$ python -q
>>> import numpy as np
>>> from numpy import linalg as LA
>>> np.set_printoptions(precision=2, suppress=True, linewidth=200)
>>> A = np.loadtxt("a.csv", delimiter=",")
>>> A
array([[  5.91,   4.89,  -3.13, -16.09,  -8.51],
       [  7.83,  -2.16,  -0.46,  17.57,   5.  ],
       [-17.33,  -1.87,   3.86,  -8.9 ,   1.49],
       [ -8.26,  -5.11,   3.64,  14.75,   8.65],
       [ 18.35,   3.72,  -4.82,   1.63,  -4.83],
       [-12.39,   0.65,   1.91, -15.34,  -2.69],
       [-18.04,  -4.15,   4.95,   0.63,   5.69],
       [-18.32,  -3.8 ,   4.85,  -1.2 ,   5.  ],
       [-17.06,  -1.67,   3.72,  -9.53,   1.14],
       [ 14.7 ,   5.14,  -4.79,  -8.44,  -7.95],
       [  8.1 ,  -2.09,  -0.54,  17.49,   4.88],
       [-17.71,  -2.21,   4.07,  -7.78,   2.07],
       [-13.7 ,   0.12,   2.37, -14.26,  -1.84],
       [ -1.37,   3.74,  -1.35, -18.18,  -7.19],
       [ 17.08,   4.67,  -5.01,  -3.93,  -6.78],
       [-14.03,  -5.2 ,   4.69,   9.37,   8.14],
       [-15.76,  -5.  ,   4.91,   6.73,   7.55],
       [-12.37,  -5.26,   4.43,  11.32,   8.45],
       [ -7.99,   2.12,   0.51, -17.53,  -4.93]])
>>> # looks like rank 2
>>> Ac = A - A.mean(axis=0)
>>> U, sig, vt = LA.svd(Ac, full_matrices=False)
>>> np.round(Ac.mean(axis=0), 2) + 0
array([0., 0., 0., 0., 0.])
>>> np.abs(vt[0]).argmax()
np.int64(0)
>>> sig.round(2) + 0
array([61.3 , 56.13,  0.  ,  0.  ,  0.  ])
>>> LA.matrix_rank(Ac)
np.int64(2)
>>> np.searchsorted(np.cumsum(sig ** 2) / (sig ** 2).sum(), 0.9) + 1
np.int64(2)
>>> np.abs(U[:, 0]).argmax()
np.int64(14)
>>> round((sig ** 2).sum() ** 2 / (sig ** 4).sum(), 2)
np.float64(1.98)
>>> (np.sign(U[:, 0]) == np.sign(U[0, 0])).astype(int)
array([1, 1, 0, 0, 1, 0, 0, 0, 0, 1, 1, 0, 0, 1, 1, 0, 0, 0, 1])
>>> vt[0] * np.sign(vt[0, np.abs(vt[0]).argmax()])
array([ 0.84,  0.24, -0.25, -0.24, -0.35])
>>> labels = A[:, 0] > np.median(A[:, 0])
>>> f = A[labels].mean(axis=0) - A[~labels].mean(axis=0)
>>> labels.astype(int)
array([1, 1, 0, 1, 1, 0, 0, 0, 0, 1, 1, 0, 0, 1, 1, 0, 0, 0, 1])
>>> np.argsort(-np.abs(f).round(6), kind="stable")
array([0, 4, 2, 1, 3])
>>> U, sig, vt = LA.svd(A)
>>> np.argmax(sig[:-1] / (sig[1:] + 1e-6)) + 1
np.int64(2)
>>> B = U[:, :2] @ np.diag(sig[:2]) @ vt[:2]
>>> print(LA.matrix_rank(B))
2
>>> LA.matrix_rank(A, rtol=0.05)
np.int64(2)
>>> round(float(LA.norm(A - B) / LA.norm(A)), 2)
0.0
>>> B
array([[  5.91,   4.89,  -3.13, -16.09,  -8.51],
       [  7.83,  -2.16,  -0.46,  17.57,   5.  ],
       [-17.33,  -1.87,   3.86,  -8.9 ,   1.49],
       [ -8.26,  -5.11,   3.64,  14.75,   8.65],
       [ 18.35,   3.72,  -4.82,   1.63,  -4.83],
       [-12.39,   0.65,   1.91, -15.34,  -2.69],
       [-18.04,  -4.15,   4.95,   0.63,   5.69],
       [-18.32,  -3.8 ,   4.85,  -1.2 ,   5.  ],
       [-17.06,  -1.67,   3.72,  -9.53,   1.14],
       [ 14.7 ,   5.14,  -4.79,  -8.44,  -7.95],
       [  8.1 ,  -2.09,  -0.54,  17.49,   4.88],
       [-17.71,  -2.21,   4.07,  -7.78,   2.07],
       [-13.7 ,   0.12,   2.37, -14.26,  -1.84],
       [ -1.37,   3.74,  -1.35, -18.18,  -7.19],
       [ 17.08,   4.67,  -5.01,  -3.93,  -6.78],
       [-14.03,  -5.2 ,   4.69,   9.37,   8.14],
       [-15.76,  -5.  ,   4.91,   6.73,   7.55],
       [-12.37,  -5.26,   4.43,  11.32,   8.45],
       [ -7.99,   2.12,   0.51, -17.53,  -4.93]])
>>> round(float(LA.norm(A - B, 2)), 2), np.round(sig[2], 2)
(0.0, np.float64(0.0))
>>> blk = np.stack([A, 3 * A, A[::-1]])
>>> np.einsum("bij,cij->bc", blk, blk)
array([[ 7600.  , 22800.  ,  4539.27],
       [22800.  , 68400.  , 13617.81],
       [ 4539.27, 13617.81,  7600.  ]])
>>> blk.shape
(3, 19, 5)
>>> print(LA.matrix_rank(blk.reshape(3, -1)))
2
>>> W0 = np.load("sample18.npy")
>>> W0
array([[ -8,   7,   7],
       [  7, -10,  15],
       [  7,  15,  -2]])
>>> # equal to its transpose
>>> ev, evecs = LA.eig(W0)
>>> ev
array([ 13.93, -12.25, -21.68])
>>> np.prod(ev)
np.float64(3698.0)
>>> np.sort(LA.eigvals(W0 @ W0))
array([149.99, 193.97, 470.04])
>>> np.sort(LA.eigvals(W0.T))
array([-21.68, -12.25,  13.93])
>>> B = np.array([[2, -2], [-2, 2]])
>>> Z = np.kron(B, W0)
>>> print(np.round(LA.norm(Z, 2), 2), round(LA.norm(B, 2) * LA.norm(W0, 2), 2))
86.72 86.72
>>> Z.shape
(6, 6)
>>> Z
array([[-16,  14,  14,  16, -14, -14],
       [ 14, -20,  30, -14,  20, -30],
       [ 14,  30,  -4, -14, -30,   4],
       [ 16, -14, -14, -16,  14,  14],
       [-14,  20, -30,  14, -20,  30],
       [-14, -30,   4,  14,  30,  -4]])
>>> C2 = W0.T @ W0
>>> np.diag(C2)
array([162, 374, 278])
>>> C2
array([[ 162,  -21,   35],
       [ -21,  374, -131],
       [  35, -131,  278]])
>>> np.allclose(C2, C2.T)
True
>>> print((W0 @ W0.T).shape)
(3, 3)
>>> LA.svd(W0, compute_uv=False) ** 2
array([470.04, 193.97, 149.99])
>>> LA.matrix_rank(C2)
np.int64(3)
>>> LA.eigvalsh(C2)[::-1]
array([470.04, 193.97, 149.99])
>>> Q = C2.astype(float).copy()
>>> for j in range(3):
...     Q[:, j] -= Q[:, :j] @ (Q[:, :j].T @ Q[:, j])
...     Q[:, j] /= LA.norm(Q[:, j])
... 
>>> np.round(Q.T @ Q, 2) + 0
array([[1., 0., 0.],
       [0., 1., 0.],
       [0., 0., 1.]])
>>> print(np.round(Q.T @ C2, 2) + 0)
[[ 167.06  -94.82  108.65]
 [   0.    385.34 -196.83]
 [   0.      0.    212.43]]
>>> B = np.array([[7, 3], [6, 4], [7, 9]])
>>> W0 @ B
array([[ 35,  67],
       [ 94, 116],
       [125,  63]])
>>> B.T @ W0.T
array([[ 35,  94, 125],
       [ 67, 116,  63]])
>>> np.vstack([W0, B.T]).shape
(5, 3)
>>> LA.matrix_rank(W0 @ B)
np.int64(2)
>>> np.einsum("ik,kj->ji", W0, B)
array([[ 35,  94, 125],
       [ 67, 116,  63]])
>>> arr = np.loadtxt("mat.csv", delimiter=",")
>>> print(arr)
[[ 11.  13.  -2.  -6.   9.  10.   8.  -2.   4.  -3.   8.]
 [ 13.  17.  -4.  -9.   9.  11.  13.  -1.   8.   3.   7.]
 [ -2.  -4.  11.  -1.  -1.   8.  -2.  -2.   2.  -7.   2.]
 [ -6.  -9.  -1.  14.  -5.  -3.  -8.   3.  -5.  -8.  -5.]
 [  9.   9.  -1.  -5.  10.   6.   2.  -4.  -2.  -8.  10.]
 [ 10.  11.   8.  -3.   6.  23.  10.  -1.  11.  -9.   7.]
 [  8.  13.  -2.  -8.   2.  10.  15.   2.  13.  11.   0.]
 [ -2.  -1.  -2.   3.  -4.  -1.   2.   3.   3.   5.  -5.]
 [  4.   8.   2.  -5.  -2.  11.  13.   3.  14.  10.  -3.]
 [ -3.   3.  -7.  -8.  -8.  -9.  11.   5.  10.  28. -11.]
 [  8.   7.   2.  -5.  10.   7.   0.  -5.  -3. -11.  11.]]
>>> # symmetric
>>> LA.matrix_rank(arr, rtol=0.1)
np.int64(4)
>>> ev, evecs = LA.eigh(arr)
>>> np.round(LA.eigvalsh(arr @ arr), 2) + 0
array([   0.  ,    0.  ,    0.  ,    0.  ,    0.  ,    0.  ,    0.  ,  168.85,  624.75, 2700.72, 4494.68])
>>> print(LA.eigvalsh(arr + 3 * np.eye(11)))
[ 3.    3.    3.    3.    3.    3.    3.   15.99 28.   54.97 70.04]
>>> print(np.abs(evecs[:, -1]).round(6).argmax())
1
>>> print(np.round(evecs.T @ evecs, 2) + 0)
[[1. 0. 0. 0. 0. 0. 0. 0. 0. 0. 0.]
 [0. 1. 0. 0. 0. 0. 0. 0. 0. 0. 0.]
 [0. 0. 1. 0. 0. 0. 0. 0. 0. 0. 0.]
 [0. 0. 0. 1. 0. 0. 0. 0. 0. 0. 0.]
 [0. 0. 0. 0. 1. 0. 0. 0. 0. 0. 0.]
 [0. 0. 0. 0. 0. 1. 0. 0. 0. 0. 0.]
 [0. 0. 0. 0. 0. 0. 1. 0. 0. 0. 0.]
 [0. 0. 0. 0. 0. 0. 0. 1. 0. 0. 0.]
 [0. 0. 0. 0. 0. 0. 0. 0. 1. 0. 0.]
 [0. 0. 0. 0. 0. 0. 0. 0. 0. 1. 0.]
 [0. 0. 0. 0. 0. 0. 0. 0. 0. 0. 1.]]
>>> print(np.unique(ev.round(6) + 0, return_counts=True)[1])
[7 1 1 1 1]
